In [1]: import numpy as np

In [2]: from numpy import linalg as LA

In [3]: np.set_printoptions(precision=3, suppress=True, linewidth=200)

In [4]: def rd(a):
   ...:     return np.round(a, 3) + 0
   ...: 

In [5]: E = np.load("m.npy")

In [6]: E
Out[6]: 
array([[6, 1, 1, 5, 1, 7],
       [4, 7, 5, 8, 8, 5],
       [0, 1, 7, 2, 1, 2],
       [6, 1, 6, 7, 2, 0],
       [8, 6, 5, 2, 5, 3],
       [7, 4, 6, 0, 3, 5],
       [5, 0, 3, 8, 5, 3],
       [4, 3, 7, 9, 1, 6],
       [2, 7, 2, 6, 6, 8],
       [7, 4, 6, 0, 3, 5],
       [0, 5, 2, 2, 4, 7]])

In [7]: def softmax(z):
   ...:     e = np.exp(z - z.max(axis=-1, keepdims=True))
   ...:     return e / e.sum(axis=-1, keepdims=True)
   ...: 

In [8]: rd(softmax(E[5]))
Out[8]: array([0.636, 0.032, 0.234, 0.001, 0.012, 0.086])

In [9]: rd(softmax(E).sum(axis=1))
Out[9]: array([1., 1., 1., 1., 1., 1., 1., 1., 1., 1., 1.])

In [10]: rd(softmax(E[5] + -3))
Out[10]: array([0.636, 0.032, 0.234, 0.001, 0.012, 0.086])

In [11]: scores = E @ E.T / np.sqrt(6)

In [12]: softmax(scores).round(6).argmax(axis=1)
Out[12]: array([7, 1, 7, 7, 1, 4, 1, 7, 1, 4, 8])

In [13]: C = np.array([[7, 2, 2]])

In [14]: rng = np.random.default_rng(174)

In [15]: mat = rng.normal(size=(38, 1)) @ C + np.array([4, -3, 0])

In [16]: rd(mat)
Out[16]: 
array([[ 7.156, -2.098,  0.902],
       [ 8.851, -1.614,  1.386],
       [-1.506, -4.573, -1.573],
       [ 2.378, -3.464, -0.464],
       [-6.996, -6.142, -3.142],
       [ 1.826, -3.621, -0.621],
       [-4.631, -5.466, -2.466],
       [ 5.287, -2.632,  0.368],
       [ 8.104, -1.827,  1.173],
       [-0.186, -4.196, -1.196],
       [ 6.023, -2.422,  0.578],
       [ 3.027, -3.278, -0.278],
       [-5.933, -5.838, -2.838],
       [ 6.826, -2.193,  0.807],
       [ 0.717, -3.938, -0.938],
       [ 9.006, -1.57 ,  1.43 ],
       [11.34 , -0.903,  2.097],
       [ 5.918, -2.452,  0.548],
       [-2.814, -4.947, -1.947],
       [ 5.352, -2.614,  0.386],
       [-4.169, -5.334, -2.334],
       [-8.069, -6.448, -3.448],
       [ 5.523, -2.565,  0.435],
       [ 9.251, -1.5  ,  1.5  ],
       [ 1.261, -3.783, -0.783],
       [-5.725, -5.779, -2.779],
       [ 2.327, -3.478, -0.478],
       [ 3.074, -3.264, -0.264],
       [ 9.113, -1.539,  1.461],
       [-0.043, -4.155, -1.155],
       [17.027,  0.722,  3.722],
       [13.677, -0.235,  2.765],
       [ 3.575, -3.122, -0.122],
       [-2.281, -4.794, -1.794],
       [10.671, -1.094,  1.906],
       [ 7.622, -1.965,  1.035],
       [-7.182, -6.195, -3.195],
       [-1.711, -4.632, -1.632]])

In [17]: # null space of dimension 1

In [18]: Xc = mat - mat.mean(axis=0)

In [19]: V = LA.svd(Xc)[2][:2]

In [20]: M2 = Xc - Xc @ V.T @ V

In [21]: rd(M2.std(axis=0))
Out[21]: array([0., 0., 0.])

In [22]: rd(np.cov(Xc @ V.T, rowvar=False))
Out[22]: 
array([[44.835,  0.   ],
       [ 0.   ,  0.   ]])

In [23]: rd((Xc @ V.T).std(axis=0))
Out[23]: array([6.607, 0.   ])

In [24]: rd(LA.norm(M2) / LA.norm(Xc))
Out[24]: np.float64(0.0)

In [25]: rd(np.diag(V.T @ V))
Out[25]: array([0.945, 0.979, 0.075])
